$ python3 -q
>>> import numpy as np
>>> np.set_printoptions(precision=2, suppress=True, linewidth=200, legacy="1.25")
>>> rd = lambda a: np.round(a, 2) + 0
>>> X = np.maximum(np.array([[0, -6],
...     [5, 3],
...     [-7, -1],
...     [5, -8],
...     [9, -4],
...     [5, 1],
...     [-6, 5],
...     [1, -8],
...     [-4, 4],
...     [4, 7],
...     [2, -1],
...     [1, 6],
...     [-6, 0],
...     [-3, -8],
...     [4, 6],
...     [-8, 7],
...     [5, -4],
...     [2, -7],
...     [-7, -9],
...     [4, -1],
...     [-7, 1],
...     [-4, -6],
...     [7, -4],
...     [6, 9],
...     [3, 8],
...     [-3, 5]]) @ np.array([[7, 5, 1], [0, 1, 7]]) + np.array([-2, 3, -2]), 0)
>>> print(X)
[[ 0  0  0]
 [33 31 24]
 [ 0  0  0]
 [33 20  0]
 [61 44  0]
 [33 29 10]
 [ 0  0 27]
 [ 5  0  0]
 [ 0  0 22]
 [26 30 51]
 [12 12  0]
 [ 5 14 41]
 [ 0  0  0]
 [ 0  0  0]
 [26 29 44]
 [ 0  0 39]
 [33 24  0]
 [12  6  0]
 [ 0  0  0]
 [26 22  0]
 [ 0  0  0]
 [ 0  0  0]
 [47 34  0]
 [40 42 67]
 [19 26 57]
 [ 0  0 30]]
>>> # row 2 repeats row 0
>>> A2 = np.array([[0, 0, 1], [1, 3, 2], [2, -3, -2]])
>>> print(A2.T @ X.T)
[[   0   79    0   20   44   49   54    0   44  132   12   96    0    0  117   78   24    6    0   22    0    0   34  176  140   60]
 [   0   21    0   60  132   57  -81    0  -66  -63   36  -81    0    0  -45 -117   72   18    0   66    0    0  102  -75  -93  -90]
 [   0   47    0   73  149   71  -54    5  -44  -16   36  -49    0    0   -4  -78   81   24    0   70    0    0  115  -10  -43  -60]]
>>> print(X @ A2)
[[   0    0    0]
 [  79   21   47]
 [   0    0    0]
 [  20   60   73]
 [  44  132  149]
 [  49   57   71]
 [  54  -81  -54]
 [   0    0    5]
 [  44  -66  -44]
 [ 132  -63  -16]
 [  12   36   36]
 [  96  -81  -49]
 [   0    0    0]
 [   0    0    0]
 [ 117  -45   -4]
 [  78 -117  -78]
 [  24   72   81]
 [   6   18   24]
 [   0    0    0]
 [  22   66   70]
 [   0    0    0]
 [   0    0    0]
 [  34  102  115]
 [ 176  -75  -10]
 [ 140  -93  -43]
 [  60  -90  -60]]
>>> print(np.einsum("ij,ij->i", X, X))
[   0 2626    0 1489 5657 2030  729   25  484 4177  288 1902    0    0 3453 1521 1665  180    0 1160    0    0 3365 7853 4286  900]
>>> W = np.array([[-1, 6, -6, -8, 8, -6], [-7, 8, 6, -1, 3, 9], [-6, 9, 2, 6, 8, 5]])
>>> c = np.array([3, 1, 3, 0, 0, 3])
>>> H = np.maximum(X @ W + c, 0)
>>> print(np.linalg.matrix_rank(H))
6
>>> print(rd((H > 0).mean(axis=0)))
[0.27 1.   0.69 0.35 0.73 0.88]
>>> cent = np.array([[-1, -1], [3, -2], [-1, 2], [-3, -3], [-3, -5], [-2, 5]])
>>> print(W @ cent)
[[ 37 -69]
 [  1  36]
 [-21 -41]]
>>> th = np.radians(74)
>>> r_ = np.eye(3)
>>> r_[0, 0] = r_[1, 1] = np.cos(th)
>>> r_[0, 1], r_[1, 0] = -np.sin(th), np.sin(th)
>>> print(rd(r_))
[[ 0.28 -0.96  0.  ]
 [ 0.96  0.28  0.  ]
 [ 0.    0.    1.  ]]
>>> A2 = X @ r_.T
>>> print(np.allclose(np.linalg.norm(X, axis=1), np.linalg.norm(A2, axis=1)))
True
>>> print(rd(np.linalg.svd(r_, compute_uv=False)))
[1. 1. 1.]
>>> print(r_[:, 2] @ r_[:, 0])
0.0
>>> rng = np.random.default_rng(34)
>>> data = np.array([[3, -1, 3], [-1, -3, 2], [-2, 1, -1], [-1, 3, -2]]) * (rng.random((4, 3)) < 0.3)
>>> print(data)
[[3 0 3]
 [0 0 0]
 [0 0 0]
 [0 0 0]]
>>> # row 0 dominates
>>> A2 = data + rng.integers(-2, 3, (4, 1)) @ rng.integers(-2, 3, (1, 3))
>>> print(A2)
[[ 1 -2  5]
 [ 2  2 -2]
 [-4 -4  4]
 [-4 -4  4]]
>>> print(A2 - data)
[[-2 -2  2]
 [ 2  2 -2]
 [-4 -4  4]
 [-4 -4  4]]
>>> print(np.linalg.matrix_rank(A2 - data, tol=1e-8))
1
>>> K = np.loadtxt("m.csv", delimiter=",")
>>> print(rd(K))
[[ 4.64 -0.72 -1.72]
 [-4.28 -2.58  0.03]
 [-0.5   4.42  2.28]
 [-3.9   2.21  2.22]
 [-4.14  1.84  2.11]
 [-2.6   3.5   2.45]
 [-2.37 -4.2  -1.32]
 [-4.34  1.47  2.  ]
 [ 4.27  2.6  -0.01]
 [-3.16  3.04  2.4 ]
 [-3.34 -3.64 -0.76]
 [ 4.82  0.89 -1.  ]
 [-3.05 -3.85 -0.95]
 [-4.19 -2.72 -0.07]
 [ 4.68  1.65 -0.59]]
>>> cent = K[[14, 11]].astype(float)
>>> for _ in range(6):
...     idx = np.linalg.norm(K[:, None] - cent, axis=-1).argmin(axis=1)
...     cent = np.array([K[idx == j].mean(axis=0) for j in range(2)])
... 
>>> print(idx)
[1 1 0 0 0 0 1 0 0 0 1 1 1 1 0]
>>> print(np.bincount(idx))
[8 7]
>>> r = np.linalg.matrix_rank(K)
>>> print(r)
2
>>> ns = np.linalg.svd(K)[2][r:].T
>>> print(rd(ns @ ns.T))
[[ 0.07 -0.11  0.22]
 [-0.11  0.18 -0.36]
 [ 0.22 -0.36  0.76]]
>>> print([int(np.linalg.matrix_rank(K[:i])) for i in range(1, len(K) + 1)])
[1, 2, 2, 2, 2, 2, 2, 2, 2, 2, 2, 2, 2, 2, 2]
>>> print([int(np.linalg.matrix_rank(K[:, :j + 1])) for j in range(3)])
[1, 2, 2]
>>> idx = K[:, 2] > np.median(K[:, 2])
>>> r0 = K[idx].mean(axis=0) - K[~idx].mean(axis=0)
>>> print(idx.astype(int))
[0 1 1 1 1 1 0 1 0 1 0 0 0 0 0]
>>> print(((K - K.mean(axis=0)) @ r0 > 0).astype(int))
[0 1 1 1 1 1 0 1 0 1 0 0 0 1 0]
>>> F = np.loadtxt("a.csv", delimiter=",")
>>> print(F)
[[-2.  8.  1.  4.]
 [ 5. -9. -1.  3.]
 [-2.  8.  1.  4.]]
>>> r = np.linalg.matrix_rank(F)
>>> print(r)
2
>>> ns = np.linalg.svd(F)[2][r:].T
>>> print([int(np.linalg.matrix_rank(np.delete(F, i, axis=0))) for i in range(3)])
[2, 1, 2]
>>> print(np.allclose(F @ ns, 0))
True
>>> print([round(float(x), 2) for x in np.linalg.svd(F, compute_uv=False)[:3]])
[15.72, 6.25, 0.0]
>>> print(np.argsort(-np.linalg.norm(F, axis=0).round(6), kind="stable")[:3])
[1 3 0]
>>> left, sig, vt = np.linalg.svd(F)
>>> evecs = vt[:(sig > 1e-8).sum()]
>>> vec = F[0] + -1 * F[2] + rng.integers(2) * np.eye(4)[1]
>>> print(vec)
[0. 1. 0. 0.]
>>> print(np.linalg.matrix_rank(np.vstack([F, vec])))
3
>>> print(np.allclose(evecs.T @ evecs @ vec, vec))
False
>>> print(rd(np.diag(evecs.T @ evecs)))
[0.24 0.85 0.01 0.9 ]
>>> print(rd(np.linalg.norm(vec - evecs.T @ evecs @ vec)))
0.39
>>> E = np.array([[4.0, 0.0, -1.0], [2.0, 2.0, -1.0], [2.0, 0.0, 1.0]])
>>> left, sig, vt = np.linalg.svd(data)
>>> evecs = vt[:(sig > 1e-8).sum()]
>>> vec = data[3] + 2 * data[1] + rng.integers(2) * np.eye(3)[2]
>>> print(vec)
[0. 0. 1.]
>>> print(rd(evecs.T @ evecs))
[[0.5 0.  0.5]
 [0.  0.  0. ]
 [0.5 0.  0.5]]
>>> print(np.linalg.matrix_rank(np.vstack([data, vec])))
2
>>> print(rd(np.linalg.norm(vec - evecs.T @ evecs @ vec)))
0.71
>>> th = rng.uniform(0, 2 * np.pi, 18)
>>> Q, _ = np.linalg.qr(np.array([[0.7, -0.9], [1.2, -1.5], [0.1, -0.4]]))
>>> J = 3 * np.c_[np.cos(th), np.sin(th)] @ Q.T
>>> print(rd(J))
[[-1.06 -2.13  1.83]
 [ 1.21  1.77  2.1 ]
 [-1.39 -2.17 -1.54]
 [-1.21 -2.33  1.44]
 [ 0.66  0.7   2.84]
 [ 0.63  1.49 -2.52]
 [ 0.98  2.02 -1.99]
 [ 0.44  0.29  2.95]
 [ 0.18  0.77 -2.89]
 [-1.5  -2.6  -0.06]
 [-1.   -1.35 -2.48]
 [ 1.26  2.39 -1.3 ]
 [-1.49 -2.6   0.13]
 [ 0.77  1.71 -2.35]
 [ 1.26  1.88  1.97]
 [ 1.18  2.29 -1.54]
 [ 1.5   2.5   0.71]
 [ 0.47  0.35  2.94]]
>>> # rows and columns are dependent
>>> D = np.linalg.norm(J[:, None] - J[None], axis=-1)
>>> print(np.linalg.matrix_rank(D ** 2))
3
>>> print(rd(np.linalg.norm(J, axis=1)))
[3. 3. 3. 3. 3. 3. 3. 3. 3. 3. 3. 3. 3. 3. 3. 3. 3. 3.]
>>> print(np.unravel_index(D.round(6).argmax(), D.shape))
(3, 15)
>>> print(D.mean(axis=1).argmax())
2
>>> print(rd(np.linalg.norm(J - J.mean(axis=0), axis=1)))
[3.25 2.77 3.28 3.28 2.9  2.85 2.78 2.95 2.95 3.32 3.2  2.72 3.32 2.82 2.76 2.74 2.69 2.95]
>>> print(D.shape)
(18, 18)
